$ python3 -q
>>> import numpy as np
>>> from numpy import linalg as LA
>>> np.set_printoptions(precision=2, suppress=True, linewidth=120)
>>> W0 = np.load("w.npy")
>>> W0
array([[0.33, 0.33, 0.  , 0.  , 0.33],
       [0.  , 0.67, 0.33, 0.  , 0.  ],
       [0.  , 0.  , 1.  , 0.  , 0.  ],
       [0.  , 0.25, 0.25, 0.5 , 0.  ],
       [0.  , 0.  , 0.  , 0.  , 1.  ]])
>>> # row-stochastic, so 1 is an eigenvalue
>>> proj = np.triu(np.array([[0, 1, 2, 2, 0],
...     [1, 2, 2, 2, 2],
...     [3, 2, 3, 0, 3],
...     [1, 3, 1, 0, 0],
...     [3, 1, 1, 3, 2]]), 1) + np.eye(5)
>>> M2 = proj @ W0 @ LA.inv(proj)
>>> M2
array([[ 0.33,  1.17, -0.17, -2.  , -1.5 ],
       [ 0.  ,  1.17,  0.5 , -1.33, -1.83],
       [ 0.  ,  0.  ,  1.  ,  0.  ,  0.  ],
       [ 0.  ,  0.25, -0.25,  0.  ,  0.25],
       [ 0.  ,  0.  ,  0.  ,  0.  ,  1.  ]])
>>> LA.matrix_rank(M2)
np.int64(5)
>>> np.trace(M2), np.trace(W0)
(np.float64(3.5), np.float64(3.5))
>>> u, g = M2[1], M2[2]
>>> round(float(u @ u), 2)
6.75
>>> p = (u @ g) / (u @ u) * u
>>> round(float(LA.norm(u + g) ** 2 + LA.norm(u - g) ** 2), 2)
15.5
>>> round((g - p) @ u, 2)
np.float64(-0.0)
>>> vec = np.array([2, 0, 3, 2, 1])
>>> rhs = W0 @ vec
>>> beta, lr = np.zeros(5), 1 / LA.norm(W0, 2) ** 2
>>> for i in range(60):
...     beta -= lr * W0.T @ (W0 @ beta - rhs)
...     if i % 10 == 0: print(i, round(LA.norm(W0 @ beta - rhs), 2))
... 
0 0.85
10 0.34
20 0.18
30 0.1
40 0.06
50 0.03
>>> beta
array([1.93, 0.02, 3.  , 1.99, 1.01])
>>> np.round(LA.cond(W0), 2)
np.float64(4.22)
>>> rng = np.random.default_rng(2109)
>>> lab = rng.permutation(5)
>>> lab
array([1, 4, 0, 2, 3])
>>> M2 = W0[lab][:, lab]
>>> np.sort(np.abs(LA.eigvals(M2)))
array([0.33, 0.5 , 0.67, 1.  , 1.  ])
>>> mat = np.loadtxt("run11.csv", delimiter=",")
>>> mat
array([[ 1.  ,  0.  ,  0.  ,  0.  ],
       [ 0.  , -0.94,  0.  ,  0.34],
       [ 0.  ,  0.  ,  1.  ,  0.  ],
       [ 0.  , -0.34,  0.  , -0.94]])
>>> vec = np.array([6, 1, 5, 1])
>>> LA.inv(mat)
array([[ 1.  ,  0.  ,  0.  ,  0.  ],
       [-0.  , -0.94, -0.  , -0.34],
       [ 0.  ,  0.  ,  1.  ,  0.  ],
       [-0.  ,  0.34, -0.  , -0.94]])
>>> np.sort(np.abs(np.degrees(np.angle(LA.eigvals(mat)))))
array([  0.,   0., 160., 160.])
>>> round(float(LA.norm(vec)), 2), round(LA.norm(mat @ vec), 2)
(7.94, np.float64(7.94))
>>> np.abs(LA.eigvals(mat))
array([1., 1., 1., 1.])
>>> mat.T @ (mat @ vec)
array([6., 1., 5., 1.])
>>> A = np.load("block1.npy")
>>> A
array([[0.5 , 0.  , 0.  , 0.5 , 0.  ],
       [0.  , 0.25, 0.25, 0.25, 0.25],
       [0.  , 0.  , 1.  , 0.  , 0.  ],
       [0.  , 0.  , 0.  , 1.  , 0.  ],
       [0.  , 0.  , 0.  , 0.  , 1.  ]])
>>> u = np.array([-1, -2, 0, 0, 3])
>>> M2 = A + np.outer(u, np.eye(5)[0])
>>> round(float(LA.det(M2) / LA.det(A)), 2), round(float(1 + LA.solve(A, u)[0]), 2)
(-1.0, -1.0)
>>> M2
array([[-0.5 ,  0.  ,  0.  ,  0.5 ,  0.  ],
       [-2.  ,  0.25,  0.25,  0.25,  0.25],
       [ 0.  ,  0.  ,  1.  ,  0.  ,  0.  ],
       [ 0.  ,  0.  ,  0.  ,  1.  ,  0.  ],
       [ 3.  ,  0.  ,  0.  ,  0.  ,  1.  ]])
